$ python -q
>>> import numpy as np
>>> np.set_printoptions(precision=1, suppress=True, linewidth=120, floatmode="fixed")
>>> arr = np.load("w.npy")
>>> arr
array([[ 0,  0,  8, -8, -3],
       [ 0,  0, -3,  3, -1],
       [-8,  3,  0,  2, -5],
       [ 8, -3, -2,  0,  1],
       [ 3,  1,  5, -1,  0]])
>>> proj = np.triu(np.array([[-3, 0, 2, -3, 4],
...     [4, 0, 3, 5, -4],
...     [-4, -3, -4, -2, -5],
...     [2, 3, -3, -1, -4],
...     [4, 0, 3, 3, -2]]), 1) + np.eye(5)
>>> Y = proj @ arr @ np.linalg.inv(proj)
>>> Y
array([[ -28.0,   19.0,   33.0, -121.0, -147.0],
       [   4.0,  -10.0,  -11.0,   53.0,   90.0],
       [ -39.0,    4.0,   45.0,  -40.0,  230.0],
       [  -4.0,   -7.0,    7.0,   41.0,  188.0],
       [   3.0,    1.0,   -4.0,   -5.0,  -48.0]])
>>> np.trace(Y), np.trace(arr)
(np.float64(0.0), np.int64(0))
>>> np.round(np.poly(Y), 1) + 0
array([   1.0,    0.0,  186.0,    0.0, 2122.0,    0.0])
>>> W2 = np.array([[1, 6, 1], [5, 8, -5]])
>>> A = np.repeat(W2, 22 // 2, axis=0)
>>> rng = np.random.default_rng(4450)
>>> A = A + 0.1 * rng.normal(size=A.shape)
>>> A
array([[ 1.1,  6.1,  1.2],
       [ 0.9,  5.9,  1.0],
       [ 1.2,  5.9,  1.1],
       [ 1.2,  6.1,  1.0],
       [ 0.9,  6.3,  0.9],
       [ 0.9,  6.1,  1.1],
       [ 1.0,  5.9,  1.0],
       [ 0.9,  6.1,  1.1],
       [ 0.9,  6.3,  0.8],
       [ 1.1,  6.0,  1.1],
       [ 0.9,  6.0,  0.9],
       [ 5.1,  8.0, -4.9],
       [ 5.2,  8.0, -5.2],
       [ 4.9,  8.0, -4.8],
       [ 5.1,  7.9, -5.1],
       [ 5.0,  7.9, -5.2],
       [ 4.8,  7.9, -4.9],
       [ 4.9,  7.9, -4.9],
       [ 5.1,  8.0, -5.0],
       [ 5.0,  8.1, -5.0],
       [ 4.8,  8.0, -5.0],
       [ 4.9,  8.1, -5.0]])
>>> labels = A[:, 2] > np.median(A[:, 2])
>>> f = A[labels].mean(axis=0) - A[~labels].mean(axis=0)
>>> labels.astype(int)
array([1, 1, 1, 1, 1, 1, 1, 1, 1, 1, 1, 0, 0, 0, 0, 0, 0, 0, 0, 0, 0, 0])
>>> np.argsort(-np.abs(f).round(6), kind="stable")
array([2, 0, 1])
>>> (((A - A.mean(axis=0)) @ f > 0) == labels).mean()
np.float64(1.0)
>>> vec = np.array([3, -2, -2])
>>> A @ np.ones(3)
array([8.4, 7.8, 8.2, 8.3, 8.0, 8.1, 7.9, 8.0, 7.9, 8.2, 7.8, 8.1, 8.0, 8.1, 7.9, 7.7, 7.8, 7.9, 8.1, 8.1, 7.8, 8.0])
>>> feats = np.load("sample6.npy")
>>> feats
array([[ 0,  0,  1, -1, -2],
       [ 1,  6, -2, -1, -2],
       [ 2,  2,  8,  2, -1],
       [ 1,  2, -1, -5,  1],
       [-1,  2,  1, -1,  4]])
>>> Y = feats / np.sqrt((feats ** 2).mean(axis=1, keepdims=True))
>>> np.linalg.matrix_rank(Y) == np.linalg.matrix_rank(feats)
np.True_
>>> feats - feats.mean(axis=1, keepdims=True)
array([[ 0.4,  0.4,  1.4, -0.6, -1.6],
       [ 0.6,  5.6, -2.4, -1.4, -2.4],
       [-0.6, -0.6,  5.4, -0.6, -3.6],
       [ 1.4,  2.4, -0.6, -4.6,  1.4],
       [-2.0,  1.0,  0.0, -2.0,  3.0]])
>>> m1 = np.array([[-2.1, 1.6, 0.8], [1.6, -0.2, 1.7], [0.8, 1.7, -0.7]])
>>> m1
array([[-2.1,  1.6,  0.8],
       [ 1.6, -0.2,  1.7],
       [ 0.8,  1.7, -0.7]])
>>> W = np.array([[-3, -1, -1, 1, -3, 3], [3, 0, 1, 0, -3, -2], [-3, -1, 0, 0, -2, 3]])
>>> c = np.array([5, 3, 4, 0, 1, 3])
>>> hid = np.maximum(m1 @ W + c, 0)
>>> hid
array([[13.7,  4.3,  7.7,  0.0,  0.9,  0.0],
       [ 0.0,  0.0,  2.2,  1.6,  0.0, 13.3],
       [ 9.8,  2.9,  4.9,  0.8,  0.0,  0.0]])
>>> (hid > 0).mean(axis=0)
array([0.7, 0.7, 1.0, 0.7, 0.3, 0.3])
>>> (hid > 0).astype(int)
array([[1, 1, 1, 0, 1, 0],
       [0, 0, 1, 1, 0, 1],
       [1, 1, 1, 1, 0, 0]])
>>> W2 = np.array([[1, 1, 2], [2, 1, 1], [0, 2, 0], [0, 1, 2], [1, 1, 3], [1, 1, 3]])
>>> (hid @ W2).round(6).argmax(axis=1)
array([2, 2, 2])
>>> W @ W2
array([[-5, -5, -5],
       [-2,  0, -9],
       [-4, -3, -4]])
>>> hid @ W2
array([[23.2, 34.3, 34.4],
       [13.3, 19.3, 43.1],
       [15.6, 23.3, 24.1]])
>>> q, evecs = np.linalg.qr(m1[:, :2])[0], np.linalg.qr(m1[:, 2:])[0]
>>> sv = np.linalg.svd(q.T @ evecs, compute_uv=False)
>>> (sv > 0.9).sum()
np.int64(0)
>>> labels = rng.permutation(3)
>>> labels
array([0, 1, 2])
>>> Y = m1[labels][:, labels]
>>> np.trace(Y)
np.float64(-3.0)
>>> np.sort(np.abs(np.linalg.eigvals(Y)))
array([2.0, 2.0, 3.0])
>>> th = rng.uniform(0, 2 * np.pi, 12)
>>> q, _ = np.linalg.qr(np.array([[-0.9, 1.0], [0.5, 2.0], [-3.2, -1.6]]))
>>> E = 10 * np.c_[np.cos(th), np.sin(th)] @ q.T
>>> E
array([[-6.1, -7.9,  1.0],
       [ 5.7,  3.1,  7.6],
       [ 6.8,  6.6,  3.3],
       [-6.1, -3.9, -6.9],
       [ 5.6,  7.9, -2.4],
       [ 5.4,  2.5,  8.1],
       [ 6.5,  7.5,  0.7],
       [ 1.3,  5.6, -8.2],
       [-6.8, -7.0, -2.4],
       [ 6.0,  7.9, -1.3],
       [ 4.0,  7.5, -5.3],
       [-5.0, -7.9,  3.6]])
>>> # rows and columns are dependent
>>> rk = np.linalg.matrix_rank(E)
>>> rk
np.int64(2)
>>> null = np.linalg.svd(E)[2][rk:].T
>>> [int(np.linalg.matrix_rank(E[:i])) for i in range(1, len(E) + 1)]
[1, 2, 2, 2, 2, 2, 2, 2, 2, 2, 2, 2]
>>> null.shape
(3, 1)
>>> np.round(E @ null, 1) + 0
array([[0.0],
       [0.0],
       [0.0],
       [0.0],
       [0.0],
       [0.0],
       [0.0],
       [0.0],
       [0.0],
       [0.0],
       [0.0],
       [0.0]])
>>> np.linalg.matrix_rank(E.T @ E), np.linalg.matrix_rank(E @ E.T)
(np.int64(2), np.int64(2))
>>> vec = np.array([2, -1, 1])
>>> vec @ E
Traceback (most recent call last):
  File "<python-input-59>", line 1, in <module>
    vec @ E
    ~~~~^~~
ValueError: matmul: Input operand 1 has a mismatch in its core dimension 0, with gufunc signature (n?,k),(k,m?)->(n?,m?) (size 12 is different from 3)
>>> E @ np.ones(3)
array([-13.0,  16.4,  16.6, -16.9,  11.1,  15.9,  14.8,  -1.3, -16.1,  12.7,   6.3,  -9.3])
>>> E @ (2 * vec)
array([ -6.7,  31.8,  20.5, -30.4,   1.7,  32.6,  12.5, -22.5, -17.9,   5.8,  -9.3,   2.7])
>>> (E @ vec).argmax()
np.int64(5)
>>> np.einsum("ij,j->i", E, vec)
array([ -3.3,  15.9,  10.3, -15.2,   0.9,  16.3,   6.3, -11.2,  -8.9,   2.9,  -4.7,   1.4])
>>> W2 = E[[3, 1]].astype(float)
>>> for _ in range(3):
...     labels = np.linalg.norm(E[:, None] - W2, axis=-1).argmin(axis=1)
...     W2 = np.array([E[labels == j].mean(axis=0) for j in range(2)])
... 
>>> labels
array([0, 1, 1, 0, 1, 1, 1, 1, 0, 1, 1, 0])
>>> W2
array([[-6.0, -6.6, -1.2],
       [ 5.2,  6.1,  0.3]])
>>> np.abs(W2[1] - W2[0]).argmax()
np.int64(1)
>>> mat = np.load("test11.npy")
>>> mat
array([[163,  61, -18,   9],
       [ 61,  33, -36,  -7],
       [-18, -36,  98,  16],
       [  9,  -7,  16,  25]])
>>> labels = rng.permutation(5)
>>> labels
array([4, 3, 0, 1, 2])
>>> Y = feats[labels][:, labels]
>>> np.sort(np.abs(np.linalg.eigvals(Y)))
array([1.3, 4.1, 6.5, 6.5, 6.5])
>>> np.trace(Y)
np.int64(13)
>>> np.diag(Y)
array([ 4, -5,  0,  6,  8])
>>> Y
array([[ 4, -1, -1,  2,  1],
       [ 1, -5,  1,  2, -1],
       [-2, -1,  0,  0,  1],
       [-2, -1,  1,  6, -2],
       [-1,  2,  2,  2,  8]])
>>> np.round(np.linalg.det(Y), 1), np.round(np.linalg.det(feats[labels]), 1)
(np.float64(1462.0), np.float64(-1462.0))
>>> np.trace(mat)
np.int64(319)
>>> np.allclose(mat @ mat.T, mat.T @ mat)
True
>>> (mat + mat.T) / 2
array([[163.0,  61.0, -18.0,   9.0],
       [ 61.0,  33.0, -36.0,  -7.0],
       [-18.0, -36.0,  98.0,  16.0],
       [  9.0,  -7.0,  16.0,  25.0]])
>>> assert mat == mat.T
Traceback (most recent call last):
  File "<python-input-82>", line 1, in <module>
    assert mat == mat.T
           ^^^^^^^^^^^^
ValueError: The truth value of an array with more than one element is ambiguous. Use a.any() or a.all()
>>> np.round(np.sort(np.abs(np.linalg.eigvals(mat))), 1) + 0
array([  0.0,  21.2, 101.1, 196.6])
>>> round(float(np.linalg.det(mat)), 1)
-0.0
>>> labels = rng.permutation(4)
>>> labels
array([2, 0, 3, 1])
>>> Y = mat[labels][:, labels]
>>> np.allclose(Y, mat)
False
>>> np.diag(Y)
array([ 98, 163,  25,  33])
>>> np.round(np.sort(np.abs(np.linalg.eigvals(Y))), 1) + 0
array([  0.0,  21.2, 101.1, 196.6])
>>> vec = np.array([6, 4, 3])
>>> target = m1 @ vec
>>> c, lr = np.zeros(3), 1 / np.linalg.norm(m1, 2) ** 2
>>> for i in range(8):
...     c -= lr * m1.T @ (m1 @ c - target)
...     if i % 2 == 0: print(i, round(np.linalg.norm(m1 @ c - target), 1))
... 
0 8.0
2 2.5
4 0.8
6 0.2
>>> np.round(np.linalg.cond(m1), 1)
np.float64(1.5)
>>> np.unique(mat.round(6), axis=0).shape
(4, 4)
>>> mat @ np.linalg.pinv(mat) @ mat
array([[163.0,  61.0, -18.0,   9.0],
       [ 61.0,  33.0, -36.0,  -7.0],
       [-18.0, -36.0,  98.0,  16.0],
       [  9.0,  -7.0,  16.0,  25.0]])
>>> np.allclose(mat[:-1].T @ np.linalg.lstsq(mat[:-1].T, mat[-1])[0], mat[-1])
True
>>> round(float(np.trace(np.linalg.pinv(mat) @ mat)), 1)
3.0
>>> np.linalg.lstsq(mat[:-1].T, mat[-1])[2]
np.int32(3)
>>> np.abs(np.diag(np.linalg.qr(mat)[1])) > 1e-9
array([ True,  True,  True, False])
>>> W0 = np.load("a.npy")
>>> W0
array([[ 0, -4,  5],
       [ 0,  0,  0],
       [ 0,  0,  0]])
>>> Uu, sv, vt = np.linalg.svd(W0)
>>> sv
array([6.4, 0.0, 0.0])
>>> np.argmax(sv[:-1] / (sv[1:] + 1e-6)) + 1
np.int64(1)
>>> Y = Uu[:, :1] @ np.diag(sv[:1]) @ vt[:1]
>>> np.round(np.linalg.norm(W0 - Y, 2), 1), sv[1]
(np.float64(0.0), np.float64(0.0))
>>> round(float(np.linalg.norm(W0 - Y) / np.linalg.norm(W0)), 1)
0.0
>>> W0 @ W0
array([[0, 0, 0],
       [0, 0, 0],
       [0, 0, 0]])
>>> (W0 - W0.T) / 2
array([[ 0.0, -2.0,  2.5],
       [ 2.0,  0.0,  0.0],
       [-2.5,  0.0,  0.0]])
>>> np.trace(W0)
np.int64(0)
>>> (W0 + W0.T) / 2
array([[ 0.0, -2.0,  2.5],
       [-2.0,  0.0,  0.0],
       [ 2.5,  0.0,  0.0]])
>>> np.allclose(W0, W0.T)
False
>>> round(np.linalg.det(W0), 1)
np.float64(0.0)
>>> round(np.abs(np.linalg.eigvals(W0)).max(), 1)
np.float64(0.0)
>>> np.linalg.matrix_power(W0, 4)
array([[0, 0, 0],
       [0, 0, 0],
       [0, 0, 0]])
>>> np.linalg.matrix_rank(W0 - W0[0, 0] * np.eye(3))
np.int64(1)
>>> np.linalg.matrix_power(W0 - np.diag(np.diag(W0)), 3)
array([[0, 0, 0],
       [0, 0, 0],
       [0, 0, 0]])
>>> np.linalg.matrix_rank(W0, rtol=0.1)
np.int64(1)
>>> [round(float(x), 1) for x in np.linalg.svd(W0, compute_uv=False)[:3]]
[6.4, 0.0, 0.0]
>>> np.linalg.cond(W0) > 100
np.True_
>>> data = np.array([[0.3, 1.3, -0.5, 0.0, -0.2],
...     [0.4, -0.4, -0.2, 8.7, -1.3],
...     [-0.5, -1.4, 0.7, -0.9, -1.5]])
>>> def softmax(z):
...     e = np.exp(z - z.max(axis=-1, keepdims=True))
...     return e / e.sum(axis=-1, keepdims=True)
... 
>>> np.round(softmax(10 * data[2]), 1) + 0
array([0.0, 0.0, 1.0, 0.0, 0.0])
>>> softmax(data).sum(axis=1)
array([1.0, 1.0, 1.0])
>>> S = data @ data.T / np.sqrt(5)
>>> np.round(softmax(S + np.triu(np.full(S.shape, -np.inf), 1)), 1) + 0
array([[1.0, 0.0, 0.0],
       [0.0, 1.0, 0.0],
       [0.0, 0.0, 1.0]])
>>> softmax(S)[2] @ data
array([-0.5, -1.3,  0.7, -0.8, -1.5])
>>> softmax(S).round(6).argmax(axis=1)
array([0, 1, 2])
>>> vec = np.array([2, -2, 0, 0, 0])
>>> h1 = np.maximum(data @ vec, 0)
>>> data * (h1 > 1e-9)[:, None]
array([[ 0.0,  0.0, -0.0,  0.0, -0.0],
       [ 0.4, -0.4, -0.2,  8.7, -1.3],
       [-0.5, -1.4,  0.7, -0.9, -1.5]])
>>> np.maximum(data @ vec, 0) - np.maximum(-data @ vec, 0)
array([-2.0,  1.6,  1.8])
>>> np.tanh(data @ vec)
array([-1.0,  0.9,  0.9])
>>> np.flatnonzero(h1 > 1e-9)
array([1, 2])
